$ python3 -q
>>> import numpy as np
>>> import numpy.linalg as la
>>> np.set_printoptions(precision=2, suppress=True, linewidth=140)
>>> feats = np.array([[20.7, 1.63, -4.37],
...     [22.09, 0.67, -4.61],
...     [19.3, 0.82, -2.91],
...     [19.33, 0.27, -3.73],
...     [22.34, -0.27, -4.47],
...     [0.58, -2.69, -12.93],
...     [0.23, -1.55, -11.63],
...     [2.62, -2.2, -11.3],
...     [-0.17, -2.75, -12.79],
...     [22.33, 1.62, -3.11],
...     [2.21, -1.24, -11.85],
...     [20.7, 2.05, -3.66],
...     [20.33, 0.93, -3.88],
...     [19.71, 2.47, -2.22],
...     [21.82, 0.77, -3.55],
...     [20.83, 1.74, -2.72],
...     [19.58, -0.17, -3.13],
...     [2.46, -3.37, -10.86],
...     [-0.9, -3.42, -11.39]])
>>> Xc = (feats - feats.mean(axis=0)) / feats.std(axis=0)
>>> Xc.std(axis=0)
array([1., 1., 1.])
>>> beta = la.lstsq(np.delete(Xc, 2, axis=1), Xc[:, 2])[0]
>>> beta
array([0.83, 0.16])
>>> d = la.norm(feats[:, None] - feats[None], axis=-1)
>>> np.flatnonzero(d[16] < d.mean() / 2)
array([ 0,  1,  2,  3,  4,  9, 11, 12, 13, 14, 15, 16])
>>> la.matrix_rank(d ** 2)
np.int64(5)
>>> d.mean(axis=1).argmax()
np.int64(18)
>>> d.shape
(19, 19)
>>> x0 = np.array([-1, -2, -2])
>>> target = feats @ x0
>>> np.round(la.pinv(feats) @ feats, 2) + 0
array([[1., 0., 0.],
       [0., 1., 0.],
       [0., 0., 1.]])
>>> la.lstsq(feats, target)[0]
array([-1., -2., -2.])
>>> try:
...     la.solve(feats, target)
... except la.LinAlgError as e:
...     print("failed:", e)
... 
failed: Last 2 dimensions of the array must be square
>>> rng = np.random.default_rng(55)
>>> target = target + 0.05 * rng.normal(size=19)
>>> target
array([-15.18, -14.36, -15.14, -12.34, -12.92,  30.66,  26.2 ,  24.32,  31.29, -19.26,  23.99, -17.4 , -14.44, -20.23, -16.24, -18.94,
       -12.92,  26.  ,  30.46])
>>> beta, *_ = la.lstsq(feats, target)
>>> round(la.norm(target - feats @ beta), 2)
np.float64(0.26)
>>> beta.round()
array([-1., -2., -2.])
>>> [round(float(la.norm(la.solve(feats.T @ feats + lam * np.eye(3), feats.T @ target))), 2) for lam in (0, 1, 10, 100)]
[2.99, 2.93, 2.71, 2.4]
>>> np.round(feats.T @ (target - feats @ beta), 2) + 0
array([0., 0., 0.])
>>> arr = np.loadtxt("mat.csv", delimiter=",")
>>> arr
array([[ 0.5, -0.5, -0.4],
       [-1.1, -0.4,  0.2],
       [ 0.9, -0.9, -0.1],
       [ 0.6,  0. ,  0.4]])
>>> x0 = np.array([1, 1, 0])
>>> target = arr @ x0
>>> np.round(la.lstsq(arr, target)[0], 2) + 0
array([1., 1., 0.])
>>> np.round(la.pinv(arr) @ arr, 2) + 0
array([[1., 0., 0.],
       [0., 1., 0.],
       [0., 0., 1.]])
>>> try:
...     la.solve(arr, target)
... except la.LinAlgError as e:
...     print(e)
... 
Last 2 dimensions of the array must be square
>>> target = target + 0.1 * rng.normal(size=4)
>>> target
array([ 0.11, -1.43, -0.03,  0.54])
>>> beta, *_ = la.lstsq(arr, target)
>>> beta
array([ 0.94,  0.95, -0.16])
>>> round(float(la.norm(target - arr @ beta)), 2)
0.08
